$ python3 -q
>>> import numpy as np
>>> import numpy.linalg as la
>>> np.set_printoptions(suppress=True, linewidth=100)
>>> rng = np.random.default_rng(95898)
>>> mat = rng.normal(size=(17, 3)) + 20 * np.array([0, 1, 1])
>>> mat.round(1)
array([[ 0.4, 19.5, 20.2],
       [ 0.4, 19.8, 20.5],
       [-1.3, 19.7, 19.6],
       [-0.3, 18.5, 20.8],
       [-0.3, 20.6, 22.1],
       [-0.5, 19.7, 19.1],
       [-1.2, 20.4, 18.8],
       [-0.1, 21.9, 20.4],
       [-0.4, 19.1, 19.9],
       [ 1.8, 20. , 21. ],
       [ 1.7, 21.3, 19.9],
       [ 0.4, 19.5, 19.9],
       [ 1.2, 19.4, 19.9],
       [ 0.7, 20.6, 20.5],
       [-0.3, 19.1, 19.7],
       [ 1.3, 20.7, 19.4],
       [ 2.4, 18.7, 20.7]])
>>> dist = la.norm(mat[:, None] - mat[None], axis=-1)
>>> dist[4].round(6).argsort(kind="stable")[:4]
array([ 4,  1, 13,  7])
>>> print(np.unravel_index(dist.round(6).argmax(), dist.shape))
(np.int64(6), np.int64(16))
>>> np.flatnonzero(dist[4] < dist.mean() / 2)
array([4])
>>> la.matrix_rank(dist ** 2)
np.int64(5)
>>> np.round(la.norm(mat - mat.mean(axis=0), axis=1), 1)
array([0.4, 0.4, 1.8, 1.7, 2.2, 1.4, 2.1, 2.1, 1.1, 1.7, 2. , 0.5, 1.1, 0.9, 1.1, 1.5, 2.5])
>>> print(dist.mean(axis=1).argmax())
16
>>> dist.shape
(17, 17)
>>> f = np.array([2, 0, 0]) + 0.5
>>> X = np.outer(f, f) / (f @ f)
>>> X.round(1) + 0
array([[0.9, 0.2, 0.2],
       [0.2, 0. , 0. ],
       [0.2, 0. , 0. ]])
>>> f, g = X[2], X[0]
>>> np.round(f @ g, 1)
np.float64(0.2)
>>> p = (f @ g) / (f @ f) * f
>>> np.round((g - p) @ f, 1)
np.float64(-0.0)
>>> np.round(np.outer(f, g), 1) + 0
array([[0.2, 0. , 0. ],
       [0. , 0. , 0. ],
       [0. , 0. , 0. ]])
>>> print(p.round(1))
[0.9 0.2 0.2]
>>> z = rng.permutation(3)
>>> z
array([1, 2, 0])
>>> out = X[z][:, z]
>>> np.allclose(out, X)
False
>>> print(np.trace(out))
1.0
>>> left, sigma, Vt = la.svd(X)
>>> V = Vt[:(sigma > 1e-8).sum()]
>>> x0 = X[0] + -1 * X[1] + rng.integers(2) * np.eye(3)[0]
>>> x0.round(1)
array([1.7, 0.1, 0.1])
>>> la.matrix_rank(np.vstack([X, x0]))
np.int64(2)
>>> la.lstsq(X[:-1].T, X[-1])[2]
np.int32(1)
>>> np.round(X @ la.pinv(X) @ X, 1) + 0
array([[0.9, 0.2, 0.2],
       [0.2, 0. , 0. ],
       [0.2, 0. , 0. ]])
>>> np.abs(np.diag(la.qr(X)[1])) > 1e-9
array([ True, False, False])
>>> C2 = X.T @ X
>>> print(np.round(np.diag(C2), 1) + 0)
[0.9 0.  0. ]
>>> print(np.round(la.svd(X, compute_uv=False) ** 2, 1) + 0)
[1. 0. 0.]
>>> np.round(la.eigvalsh(C2)[::-1], 1) + 0
array([1., 0., 0.])
>>> E = np.loadtxt("block3.csv", delimiter=",")
>>> E
array([[-0.7, -1.1],
       [-0.3,  0.1]])
>>> np.round(la.det(E[::-1]), 1)
np.float64(0.4)
>>> np.round(la.eigvals(E), 1)
array([-1. ,  0.4])
>>> print(round(la.det(2 * E), 1), round(float(la.det(E)), 1))
-1.6 -0.4
>>> np.round(la.eigvals(E).sum().real, 1)
np.float64(-0.6)
>>> np.round(np.poly(E), 1)
array([ 1. ,  0.6, -0.4])
>>> print(np.einsum("ii->", E))
-0.6
>>> round(float(la.det(E.T)), 1)
-0.4
>>> x0 = np.array([-3, 3])
>>> rhs = E @ x0
>>> rhs.round(1)
array([-1.2,  1.2])
>>> np.round(la.solve(E, rhs), 1)
array([-3.,  3.])
>>> np.round(la.solve(E.T, E[0]), 1) + 0
array([1., 0.])
>>> np.round(la.solve(E, rhs + E[:, 1]), 1)
array([-3.,  4.])
>>> C2 = E.T @ E
>>> print(np.round(la.eigvalsh(C2)[::-1], 1))
[1.7 0.1]
>>> out = E + rng.integers(-2, 3, (2, 1)) @ rng.integers(-2, 3, (1, 2))
>>> out
array([[-0.7, -5.1],
       [-0.3, -1.9]])
>>> np.round(la.svd(out - E, compute_uv=False), 1)
array([4.5, 0. ])
>>> la.matrix_rank(out - E, tol=1e-8)
np.int64(1)
>>> arr = np.load("run3.npy")
>>> print(arr)
[[ 2. -2.  0.]
 [-2.  0. -2.]
 [ 0. -2.  1.]]
>>> evals, V = la.eigvalsh(arr)
Traceback (most recent call last):
  File "<python-input-63>", line 1, in <module>
    evals, V = la.eigvalsh(arr)
    ^^^^^^^^
ValueError: too many values to unpack (expected 2)
>>> evals, V = la.eigh(arr)
>>> np.round(V.T @ V, 1) + 0
array([[1., 0., 0.],
       [0., 1., 0.],
       [0., 0., 1.]])
>>> np.round(evals.sum(), 1), np.trace(arr)
(np.float64(3.0), np.float64(3.0))
>>> np.round(np.abs(V[:, -1]), 1)
array([0.7, 0.6, 0.4])
>>> O, Rm = la.qr(arr)
>>> np.round(np.abs(np.diag(Rm)), 1)
array([2.8, 2.4, 1.7])
>>> np.round(abs(Rm[0, 0]), 1), round(float(la.norm(arr[:, 0])), 1)
(np.float64(2.8), 2.8)
>>> np.allclose(Rm.T @ Rm, arr.T @ arr)
True
>>> print(np.round(np.trace(O @ O.T), 1))
3.0
>>> O.round(1)
array([[-0.7, -0.4, -0.6],
       [ 0.7, -0.4, -0.6],
       [-0. , -0.8,  0.6]])
>>> print(np.round(O.T @ O, 1) + 0)
[[1. 0. 0.]
 [0. 1. 0.]
 [0. 0. 1.]]
>>> O.shape, Rm.shape
((3, 3), (3, 3))
>>> Rm.round(1)
array([[-2.8,  1.4, -1.4],
       [ 0. ,  2.4,  0. ],
       [ 0. ,  0. ,  1.7]])
>>> O, V = la.qr(arr[:, :1])[0], la.qr(arr[:, 1:])[0]
>>> sigma = la.svd(O.T @ V, compute_uv=False)
>>> print(sigma.round(1))
[0.7]
>>> np.round(np.degrees(np.arccos(sigma.clip(0, 1))), 1)
array([45.])
>>> round(la.norm(O @ O.T - V @ V.T, 2), 1)
np.float64(1.0)
>>> x0 = np.array([2, 0, 1])
>>> arr @ np.ones(3)
array([ 0., -4., -1.])
>>> (arr @ x0).argmax()
np.int64(0)
>>> la.norm(arr @ x0) <= la.norm(arr, 2) * la.norm(x0) + 1e-9
np.True_
>>> arr @ (2 * x0)
array([  8., -12.,   2.])
>>> feats = np.load("a.npy")
>>> feats
array([[0., 0., 1.],
       [0., 0., 8.],
       [1., 8., 0.]])
>>> evals, V = la.eigh(feats)
>>> np.round(V.T @ feats @ V, 1) + 0
array([[-8.1,  0. ,  0. ],
       [ 0. ,  0. ,  0. ],
       [ 0. ,  0. ,  8.1]])
>>> np.round(V @ np.diag(evals) @ V.T, 1) + 0
array([[0., 0., 1.],
       [0., 0., 8.],
       [1., 8., 0.]])
>>> np.round(evals.sum(), 1), np.trace(feats)
(np.float64(-0.0), np.float64(0.0))
>>> np.unique(evals.round(6) + 0, return_counts=True)[1]
array([1, 1, 1])
>>> np.round(V.T @ V, 1) + 0
array([[1., 0., 0.],
       [0., 1., 0.],
       [0., 0., 1.]])
>>> rk = la.matrix_rank(feats)
>>> print(rk)
2
>>> ns = la.svd(feats)[2][rk:].T
>>> [int(la.matrix_rank(feats[:, :j + 1])) for j in range(3)]
[1, 1, 2]
>>> np.round(ns @ ns.T, 1) + 0
array([[ 1. , -0.1,  0. ],
       [-0.1,  0. ,  0. ],
       [ 0. ,  0. ,  0. ]])
>>> ns.shape
(3, 1)
>>> np.round(ns[:, 0] / ns[np.abs(ns[:, 0]).round(6).argmax(), 0], 1)
array([ 1. , -0.1,  0. ])
>>> np.allclose(feats @ ns, 0)
True
>>> round(la.norm(feats, 2) / la.norm(feats), 1)
np.float64(0.7)
>>> la.matrix_rank(feats, rtol=0.1)
np.int64(2)
>>> A = np.array([[0.2, 0.6, 0.4],
...     [-0.3, -1.0, -0.9],
...     [0.8, 0.6, 2.4],
...     [1.4, -1.6, 4.5],
...     [0.5, -1.2, 1.4],
...     [0.8, 0.2, 2.5],
...     [-0.7, -0.7, -1.5],
...     [0.0, 1.6, -0.7],
...     [2.4, 0.0, 7.7],
...     [0.7, -0.8, 2.2],
...     [-0.4, 0.5, -1.3],
...     [-1.6, 1.0, -4.4],
...     [-0.6, 1.1, -1.9],
...     [0.0, -0.3, 0.2],
...     [1.2, 0.2, 3.6],
...     [0.7, -0.1, 2.0],
...     [0.9, -0.4, 2.9],
...     [-0.2, 1.8, -0.4],
...     [2.7, 0.9, 8.5],
...     [0.4, 0.1, 0.9],
...     [0.4, 1.8, 1.4]])
>>> C2 = np.cov(A, rowvar=False)
>>> print(round(float(np.corrcoef(A[:, 0], A[:, 2])[0, 1]), 1))
1.0
>>> np.median(A, axis=0)
array([0.4, 0.2, 1.4])
>>> np.round(np.corrcoef(A.T), 1)
array([[ 1. , -0.2,  1. ],
       [-0.2,  1. , -0.2],
       [ 1. , -0.2,  1. ]])
>>> C2.round(1)
array([[ 1. , -0.2,  3. ],
       [-0.2,  0.9, -0.6],
       [ 3. , -0.6,  9.3]])
>>> np.round(A.std(axis=0), 1)
array([1. , 0.9, 3. ])
>>> f, g = A[6], A[9]
>>> print(round(f @ f, 1))
3.2
>>> p = (f @ g) / (f @ f) * f
>>> np.round(g - p, 1) + 0
array([ 0. , -1.5,  0.7])
>>> print(round(float(la.norm(f + g) ** 2 + la.norm(f - g) ** 2), 1))
18.4
>>> round((g - p) @ f, 1)
np.float64(0.0)
>>> Xs = A - A.mean(axis=1)
Traceback (most recent call last):
  File "<python-input-118>", line 1, in <module>
    Xs = A - A.mean(axis=1)
         ~~^~~~~~~~~~~~~~~~
ValueError: operands could not be broadcast together with shapes (21,3) (21,) 
>>> Xs = A - A.mean(axis=0)
>>> left, sigma, Vt = la.svd(Xs, full_matrices=False)
>>> la.matrix_rank(Xs)
np.int64(3)
>>> round((sigma ** 2).sum() ** 2 / (sigma ** 4).sum(), 1)
np.float64(1.2)
>>> (np.sign(left[:, 0]) == np.sign(left[0, 0])).astype(int)
array([1, 1, 0, 0, 0, 0, 1, 1, 0, 0, 1, 1, 1, 1, 0, 0, 0, 1, 0, 1, 1])
>>> print(np.abs(left[:, 0]).argmax())
18
>>> np.round(Xs.mean(axis=0), 1) + 0
array([0., 0., 0.])
>>> np.round(sigma ** 2 / (sigma ** 2).sum(), 1) + 0
array([0.9, 0.1, 0. ])
>>> J = np.load("w.npy")
>>> print(J)
[[ 0 -5 -8 -4]
 [-4  0 -5 -8]
 [-8 -4  0 -5]
 [-5 -8 -4  0]]
>>> x0 = np.array([0, 0, 3, 2])
>>> rhs = J @ x0
>>> b, lr = np.zeros(4), 1 / la.norm(J, 2) ** 2
>>> for i in range(6):
...     b -= lr * J.T @ (J @ b - rhs)
...     if i % 2 == 0: print(i, round(la.norm(J @ b - rhs), 1))
... 
0 15.9
2 9.6
4 5.8
>>> round(la.cond(J), 1)
np.float64(17.0)
>>> np.round(np.sort(np.abs(np.fft.fft(J[0]))), 1), np.round(np.sort(la.svd(J, compute_uv=False)), 1)
(array([ 1. ,  8.1,  8.1, 17. ]), array([ 1. ,  8.1,  8.1, 17. ]))
>>> print(J @ np.ones(4))
[-17. -17. -17. -17.]
>>> J @ (-1.0) ** np.arange(4)
array([ 1., -1.,  1., -1.])
>>> np.allclose(J @ J.T, J.T @ J)
True
>>> (J @ J)[0]
array([104,  64,  41,  80])
>>> out = np.array([[2, -2], [-2, 0], [0, -1], [1, -1]])
>>> la.matrix_rank(np.vstack([J, out.T]))
np.int64(4)
>>> np.einsum("ik,kj->ij", J, out)
array([[  6,  12],
       [-16,  21],
       [-13,  21],
       [  6,  14]])
>>> C2 = J.T @ J
>>> print(np.diag(C2))
[105 105 105 105]
>>> print(np.round(la.eigvalsh(C2)[::-1], 1))
[289.  65.  65.   1.]
>>> la.matrix_rank(C2)
np.int64(4)
>>> print(np.round(la.svd(J, compute_uv=False) ** 2, 1))
[289.  65.  65.   1.]
>>> print(np.allclose(C2, C2.T))
True
>>> m1 = np.array([[0, 0, 0, 0], [0, 0, 1, 0], [0, 1, 0, 0], [0, 0, 0, 0]])
>>> x0 = np.array([0, 2, 2, 2])
>>> m1 @ x0
array([0, 2, 2, 0])
>>> (m1 @ x0).argmax()
np.int64(1)
>>> m1 @ (2 * x0)
array([0, 4, 4, 0])
>>> m1 @ np.ones(4)
array([0., 1., 1., 0.])
>>> np.sign((m1 @ x0).round(6))
array([0, 1, 1, 0])
